$ ipython --no-banner

In [1]: import numpy as np

In [2]: import numpy.linalg as la

In [3]: np.set_printoptions(precision=1, suppress=True, linewidth=120, sign=" ")

In [4]: def rd(a):
   ...:     return np.round(a, 1) + 0
   ...: 

In [5]: W0 = np.loadtxt("m.csv", delimiter=",")

In [6]: W0
Out[6]: 
array([[  0.6,   0.8,  -0.3,   1.1,   0.5,   2. ,   1. ],
       [  0.3,   0.6,  -1.8,  -2.2,   0.3,   0. ,  -0.9],
       [ -0.2,   1.4,   0.3,   0.4,  -0.5,   8. ,  -1.3],
       [ -0.5,  -0.3,  -1.1,   0.1,  -0.4,  -8. ,   2.1],
       [ -1.5,  -0.9,  -0.4,   1.7,   1.9,   8. ,  -0.4],
       [  2.7,   1.1,   1.9,  -2.5,   0.1,  -8. ,   0.8],
       [ -2.8,   0.4,   0. ,  -0.8,   0.3,  18. ,  -1.4],
       [  0.5,  -1.1,  -0.1,  -0.6,   0.7,   6. ,   1.3],
       [ -1. ,  -2. ,  -0.8,   0. ,   2. , -20. ,  -1.4],
       [ -0.4,   0.4,  -0.3,   0.8,  -0.2, -38. ,   0.3]])

In [7]: # column 5 dominates

In [8]: def softmax(z):
   ...:     e = np.exp(z - z.max(axis=-1, keepdims=True))
   ...:     return e / e.sum(axis=-1, keepdims=True)
   ...: 

In [9]: rd(softmax(10 * W0[7]))
Out[9]: array([ 0.,  0.,  0.,  0.,  0.,  1.,  0.])

In [10]: rd(softmax(W0[7]))
Out[10]: array([ 0.,  0.,  0.,  0.,  0.,  1.,  0.])

In [11]: rd(softmax(W0[7] + 2))
Out[11]: array([ 0.,  0.,  0.,  0.,  0.,  1.,  0.])

In [12]: rd(softmax(W0).sum(axis=1))
Out[12]: array([ 1.,  1.,  1.,  1.,  1.,  1.,  1.,  1.,  1.,  1.])

In [13]: att = W0 @ W0.T / np.sqrt(7)

In [14]: rd(softmax(att)[7] @ W0)
Out[14]: array([-2.8,  0.4,  0. , -0.8,  0.3, 18. , -1.4])

In [15]: rd(softmax(att))
Out[15]: 
array([[ 0. ,  0. ,  0. ,  0. ,  0. ,  0. ,  1. ,  0. ,  0. ,  0. ],
       [ 0. ,  0.7,  0. ,  0. ,  0. ,  0.1,  0.1,  0. ,  0. ,  0. ],
       [ 0. ,  0. ,  0. ,  0. ,  0. ,  0. ,  1. ,  0. ,  0. ,  0. ],
       [ 0. ,  0. ,  0. ,  0. ,  0. ,  0. ,  0. ,  0. ,  0. ,  1. ],
       [ 0. ,  0. ,  0. ,  0. ,  0. ,  0. ,  1. ,  0. ,  0. ,  0. ],
       [ 0. ,  0. ,  0. ,  0. ,  0. ,  0. ,  0. ,  0. ,  0. ,  1. ],
       [ 0. ,  0. ,  0. ,  0. ,  0. ,  0. ,  1. ,  0. ,  0. ,  0. ],
       [ 0. ,  0. ,  0. ,  0. ,  0. ,  0. ,  1. ,  0. ,  0. ,  0. ],
       [ 0. ,  0. ,  0. ,  0. ,  0. ,  0. ,  0. ,  0. ,  0. ,  1. ],
       [ 0. ,  0. ,  0. ,  0. ,  0. ,  0. ,  0. ,  0. ,  0. ,  1. ]])

In [16]: B = W0 / np.sqrt((W0 ** 2).mean(axis=1, keepdims=True))

In [17]: rd(B[6])
Out[17]: array([-0.4,  0.1,  0. , -0.1,  0. ,  2.6, -0.2])

In [18]: la.matrix_rank(B) == la.matrix_rank(W0)
Out[18]: np.True_

In [19]: la.matrix_rank(W0 - W0.mean(axis=1, keepdims=True))
Out[19]: np.int64(6)

In [20]: rd(la.norm(B, axis=1))
Out[20]: array([ 2.6,  2.6,  2.6,  2.6,  2.6,  2.6,  2.6,  2.6,  2.6,  2.6])

In [21]: B = np.c_[W0[:, :4] @ np.array([[0, 0, -3, 0], [3, -3, -3, 0], [-1, -1, 3, 1], [2, -1, -3, 2]]), np.array([-1, -2, -3, 3, -4, 3, 5, -3, 1, 3])]

In [22]: rd(B)
Out[22]: 
array([[ 4.9, -3.2, -8.4,  1.9, -1. ],
       [-0.8,  2.2, -1.5, -6.2, -2. ],
       [ 4.7, -4.9, -3.9,  1.1, -3. ],
       [ 0.4,  1.9, -1.2, -0.9,  3. ],
       [ 1.1,  1.4,  0.9,  3. , -4. ],
       [-3.6, -2.7,  1.8, -3.1,  3. ],
       [-0.4, -0.4,  9.6, -1.6,  5. ],
       [-4.4,  4. ,  3.3, -1.3, -3. ],
       [-5.2,  6.8,  6.6, -0.8,  1. ],
       [ 3.1, -1.7, -3.3,  1.3,  3. ]])

In [23]: rd(la.norm(B - W0 @ la.lstsq(W0, B)[0], axis=0))
Out[23]: array([ 0. ,  0. ,  0. ,  0. ,  4.3])

In [24]: la.matrix_rank(B)
Out[24]: np.int64(5)

In [25]: rd(la.lstsq(W0, B[:, 0])[0])
Out[25]: array([ 0.,  3., -1.,  2.,  0.,  0.,  0.])

In [26]: la.matrix_rank(np.c_[W0, B])
Out[26]: np.int64(8)

In [27]: u, g = W0[9], W0[5]

In [28]: rd(u @ g)
Out[28]: np.float64(301.0)

In [29]: rd(u @ u)
Out[29]: np.float64(1445.2)

In [30]: pr = (u @ g) / (u @ u) * u

In [31]: rd(pr)
Out[31]: array([-0.1,  0.1, -0.1,  0.2,  0. , -7.9,  0.1])

In [32]: rd(la.norm(u + g) ** 2 + la.norm(u - g) ** 2)
Out[32]: np.float64(3056.4)

In [33]: rd(np.outer(u, g))
Out[33]: 
array([[  -1.1,   -0.4,   -0.8,    1. ,    0. ,    3.2,   -0.3],
       [   1.1,    0.4,    0.8,   -1. ,    0. ,   -3.2,    0.3],
       [  -0.8,   -0.3,   -0.6,    0.8,    0. ,    2.4,   -0.2],
       [   2.2,    0.9,    1.5,   -2. ,    0.1,   -6.4,    0.6],
       [  -0.5,   -0.2,   -0.4,    0.5,    0. ,    1.6,   -0.2],
       [-102.6,  -41.8,  -72.2,   95. ,   -3.8,  304. ,  -30.4],
       [   0.8,    0.3,    0.6,   -0.8,    0. ,   -2.4,    0.2]])

In [34]: mat = np.loadtxt("case7.csv", delimiter=",")

In [35]: mat
Out[35]: 
array([[ 1.3, -0.1, -1.3,  1.7,  0.7,  2.5],
       [-0.3,  0.5,  0.7, -1.3, -0.6, -0.9],
       [-0.7, -0.2,  0.6, -1.9, -0.2, -1.9],
       [-0.9, -1.4, -0.9, -1.6,  0.7, -1.7],
       [ 0.8,  2. ,  2.1,  2. , -1.5,  1.4],
       [-0.3, -0.5, -0.3, -2.3, -0.5, -2.3],
       [-0.9,  0.3,  0.2, -1.4,  0.7, -0.6],
       [-0.8,  0.4,  1.1, -2.6, -1.2, -2.3],
       [-1. , -0.2,  0.8, -1.7, -0.2, -1.4],
       [-0.2,  0.1,  0.3, -0.1, -2.2, -2.6],
       [ 1.6, -0.2, -2.1,  2.8,  1.9,  3.8]])

In [36]: hat = mat @ la.solve(mat.T @ mat, mat.T)

In [37]: rd(la.eigvalsh(hat))
Out[37]: array([ 0.,  0.,  0.,  0.,  0.,  1.,  1.,  1.,  1.,  1.,  1.])

In [38]: rd(hat)
Out[38]: 
array([[ 0.5,  0.1, -0.3, -0.1, -0.1,  0.1, -0.2,  0.1,  0. , -0.1,  0.2],
       [ 0.1,  0.2,  0. , -0.1,  0. ,  0.1,  0.2,  0.3,  0. ,  0. ,  0. ],
       [-0.3,  0. ,  0.5,  0.1,  0.1,  0.3,  0. , -0.1, -0.1, -0.2, -0.1],
       [-0.1, -0.1,  0.1,  0.3, -0.4,  0. ,  0. , -0.1,  0.1,  0. , -0.1],
       [-0.1,  0. ,  0.1, -0.4,  0.7, -0.1, -0.1,  0. , -0.1,  0. , -0.1],
       [ 0.1,  0.1,  0.3,  0. , -0.1,  0.6, -0.1,  0.2, -0.2,  0.1,  0.1],
       [-0.2,  0.2,  0. ,  0. , -0.1, -0.1,  0.9,  0.1, -0.1,  0. ,  0.1],
       [ 0.1,  0.3, -0.1, -0.1,  0. ,  0.2,  0.1,  0.5,  0.2,  0. , -0.2],
       [ 0. ,  0. , -0.1,  0.1, -0.1, -0.2, -0.1,  0.2,  0.3, -0.2, -0.3],
       [-0.1,  0. , -0.2,  0. ,  0. ,  0.1,  0. ,  0. , -0.2,  0.9, -0.1],
       [ 0.2,  0. , -0.1, -0.1, -0.1,  0.1,  0.1, -0.2, -0.3, -0.1,  0.5]])

In [39]: np.allclose(hat @ hat, hat)
Out[39]: True

In [40]: rd(hat @ mat[:, 5])
Out[40]: array([ 2.5, -0.9, -1.9, -1.7,  1.4, -2.3, -0.6, -2.3, -1.4, -2.6,  3.8])

In [41]: vals, vecs = la.eigh(hat)

In [42]: x0 = np.array([2, 3, 1, 1, 1, 3, 2, 1, 1, 1, 3])

In [43]: rd(x0 @ hat @ x0)
Out[43]: np.float64(23.6)

In [44]: rd(vecs * np.maximum(vals, 0) @ vecs.T)
Out[44]: 
array([[ 0.5,  0.1, -0.3, -0.1, -0.1,  0.1, -0.2,  0.1,  0. , -0.1,  0.2],
       [ 0.1,  0.2,  0. , -0.1,  0. ,  0.1,  0.2,  0.3,  0. ,  0. ,  0. ],
       [-0.3,  0. ,  0.5,  0.1,  0.1,  0.3,  0. , -0.1, -0.1, -0.2, -0.1],
       [-0.1, -0.1,  0.1,  0.3, -0.4,  0. ,  0. , -0.1,  0.1,  0. , -0.1],
       [-0.1,  0. ,  0.1, -0.4,  0.7, -0.1, -0.1,  0. , -0.1,  0. , -0.1],
       [ 0.1,  0.1,  0.3,  0. , -0.1,  0.6, -0.1,  0.2, -0.2,  0.1,  0.1],
       [-0.2,  0.2,  0. ,  0. , -0.1, -0.1,  0.9,  0.1, -0.1,  0. ,  0.1],
       [ 0.1,  0.3, -0.1, -0.1,  0. ,  0.2,  0.1,  0.5,  0.2,  0. , -0.2],
       [ 0. ,  0. , -0.1,  0.1, -0.1, -0.2, -0.1,  0.2,  0.3, -0.2, -0.3],
       [-0.1,  0. , -0.2,  0. ,  0. ,  0.1,  0. ,  0. , -0.2,  0.9, -0.1],
       [ 0.2,  0. , -0.1, -0.1, -0.1,  0.1,  0.1, -0.2, -0.3, -0.1,  0.5]])

In [45]: m1 = np.loadtxt("arr.csv", delimiter=",")

In [46]: m1
Out[46]: 
array([[ 0., -1., -1.,  0.,  0., -4., -2., -2.,  0.],
       [ 1.,  0., -3., -1.,  1.,  0., -3., -2.,  0.],
       [ 1.,  3.,  0., -1., -2.,  3.,  1.,  0., -2.],
       [ 0.,  1.,  1.,  0.,  2., -2., -3.,  0.,  0.],
       [ 0., -1.,  2., -2.,  0., -2.,  0., -3.,  1.],
       [ 4.,  0., -3.,  2.,  2.,  0.,  2.,  0.,  3.],
       [ 2.,  3., -1.,  3.,  0., -2.,  0., -2.,  3.],
       [ 2.,  2.,  0.,  0.,  3.,  0.,  2.,  0.,  3.],
       [ 0.,  0.,  2.,  0., -1., -3., -3., -3.,  0.]])

In [47]: # rank 8

In [48]: [round(float(x), 1) for x in la.svd(m1, compute_uv=False)[:3]]
Out[48]: [9.5, 9.5, 5.2]

In [49]: la.matrix_rank(m1, rtol=0.1)
Out[49]: np.int64(8)

In [50]: la.cond(m1) > 100
Out[50]: np.True_

In [51]: np.argsort(-la.norm(m1, axis=0).round(6), kind="stable")[:3]
Out[51]: array([ 5,  6,  8])
